% python3 -q
>>> import numpy as np
>>> np.set_printoptions(precision=3, suppress=True, linewidth=100, sign=" ")
>>> def tidy(a):
...     return np.round(a, 3) + 0
... 
>>> arr = np.load("sample17.npy")
>>> arr
array([[ 0,  2,  5,  4, -5,  0,  3, -4,  0, -5,  5, -5,  4],
       [-3,  1,  4,  2,  2,  2, -4,  4, -1,  4, -2, -5, -5],
       [-2, -5, -3, -1,  3,  2, -4, -5, -4, -3, -2, -4, -5],
       [-5, -1,  3,  3, -5,  2,  4, -3,  4,  5, -1, -3, -4],
       [ 0,  0,  4, -2, -5, -4, -4, -2,  2,  1,  1,  4,  2],
       [-1,  0, -4, -1, -3,  4,  5,  3,  1,  0,  5, -3, -4],
       [ 0,  0,  4, -2, -5, -4, -4, -2,  2,  1,  1,  4,  2],
       [ 0,  4,  5, -2,  0, -1, -3,  5, -3, -2,  5,  2,  3],
       [ 4,  1,  0,  2,  1, -2, -5,  4,  2,  5, -2,  3, -4]])
>>> arr @ arr
Traceback (most recent call last):
  File "<python-input-5>", line 1, in <module>
    arr @ arr
    ~~~~^~~~~
ValueError: matmul: Input operand 1 has a mismatch in its core dimension 0, with gufunc signature (n?,k),(k,m?)->(n?,m?) (size 9 is different from 13)
>>> G = arr.T @ arr
>>> tidy(np.linalg.svd(arr, compute_uv=False) ** 2)
array([ 352.078,  294.547,  212.492,  161.097,  133.902,   62.312,   33.549,    3.022,    0.   ])
>>> np.diag(G)
array([  55,   48,  132,   47,  123,   65,  148,  124,   55,  106,   90,  129,  131])
>>> np.linalg.matrix_rank(G)
np.int64(8)
>>> np.trace(G), (arr ** 2).sum()
(np.int64(1253), np.int64(1253))
>>> Uu, sig, vt = np.linalg.svd(arr, full_matrices=False)
>>> tidy(np.sqrt((sig ** 2).sum())), tidy(np.linalg.norm(arr))
(np.float64(35.398), np.float64(35.398))
>>> Uu.shape, sig.shape, vt.shape
((9, 9), (9,), (9, 13))
>>> (sig > 1e-8).sum()
np.int64(8)
>>> tidy(sig / sig[0])
array([ 1.   ,  0.915,  0.777,  0.676,  0.617,  0.421,  0.309,  0.093,  0.   ])
>>> np.unique(arr.round(6), axis=0).shape
(8, 13)
>>> np.abs(np.diag(np.linalg.qr(arr)[1])) > 1e-9
array([ True,  True,  True,  True,  True,  True,  True,  True, False])
>>> X = np.loadtxt("mat.csv", delimiter=",")
>>> tidy(X)
array([[-0.246, -0.166, -0.108, -0.275,  0.36 ,  0.459,  0.007, -0.49 , -0.213,  0.424,  0.14 ],
       [ 0.035, -0.661,  0.068,  0.098,  0.436, -0.55 , -0.025,  0.113, -0.122,  0.154, -0.052],
       [-0.141, -0.378, -0.519,  0.001, -0.2  , -0.049,  0.372, -0.29 ,  0.445, -0.299,  0.126],
       [-0.106,  0.003, -0.1  , -0.201, -0.384, -0.285, -0.49 , -0.039,  0.392,  0.557,  0.058],
       [-0.07 , -0.085,  0.563,  0.272,  0.171,  0.235,  0.117, -0.128,  0.631,  0.103, -0.271],
       [-0.704, -0.014,  0.35 , -0.118, -0.12 , -0.098,  0.217,  0.282, -0.051, -0.048,  0.46 ],
       [ 0.246, -0.042, -0.079, -0.009,  0.374,  0.238, -0.378,  0.266,  0.326, -0.199,  0.613],
       [ 0.07 ,  0.449, -0.22 ,  0.443,  0.232, -0.247,  0.399, -0.024,  0.079,  0.429,  0.289],
       [-0.176, -0.238, -0.05 ,  0.763, -0.285,  0.216, -0.333, -0.11 , -0.247,  0.008,  0.126],
       [-0.528,  0.328, -0.252,  0.085,  0.415, -0.197, -0.363, -0.109,  0.1  , -0.297, -0.299],
       [ 0.176,  0.134,  0.378, -0.031, -0.043, -0.368, -0.12 , -0.686, -0.07 , -0.268,  0.329]])
>>> vec = np.array([0, 0, 1, 2, 3, -2, -1, 0, 0, -3, 0])
>>> np.sign((X @ vec).round(6))
array([-1.,  1., -1., -1.,  1., -1.,  1.,  1.,  1.,  1.,  1.])
>>> tidy(X @ (2 * vec))
array([-3.55 ,  4.476, -0.988, -4.535,  1.451, -0.247,  3.045,  0.34 ,  0.997,  5.626,  3.693])
>>> (X @ vec).argmax()
np.int64(9)
>>> tidy(np.linalg.pinv(X))
array([[-0.246,  0.035, -0.141, -0.106, -0.07 , -0.704,  0.246,  0.07 , -0.176, -0.528,  0.176],
       [-0.166, -0.661, -0.378,  0.003, -0.085, -0.014, -0.042,  0.449, -0.238,  0.328,  0.134],
       [-0.108,  0.068, -0.519, -0.1  ,  0.563,  0.35 , -0.079, -0.22 , -0.05 , -0.252,  0.378],
       [-0.275,  0.098,  0.001, -0.201,  0.272, -0.118, -0.009,  0.443,  0.763,  0.085, -0.031],
       [ 0.36 ,  0.436, -0.2  , -0.384,  0.171, -0.12 ,  0.374,  0.232, -0.285,  0.415, -0.043],
       [ 0.459, -0.55 , -0.049, -0.285,  0.235, -0.098,  0.238, -0.247,  0.216, -0.197, -0.368],
       [ 0.007, -0.025,  0.372, -0.49 ,  0.117,  0.217, -0.378,  0.399, -0.333, -0.363, -0.12 ],
       [-0.49 ,  0.113, -0.29 , -0.039, -0.128,  0.282,  0.266, -0.024, -0.11 , -0.109, -0.686],
       [-0.213, -0.122,  0.445,  0.392,  0.631, -0.051,  0.326,  0.079, -0.247,  0.1  , -0.07 ],
       [ 0.424,  0.154, -0.299,  0.557,  0.103, -0.048, -0.199,  0.429,  0.008, -0.297, -0.268],
       [ 0.14 , -0.052,  0.126,  0.058, -0.271,  0.46 ,  0.613,  0.289,  0.126, -0.299,  0.329]])
>>> tidy(np.linalg.svd(X, compute_uv=False))
array([ 1.,  1.,  1.,  1.,  1.,  1.,  1.,  1.,  1.,  1.,  1.])
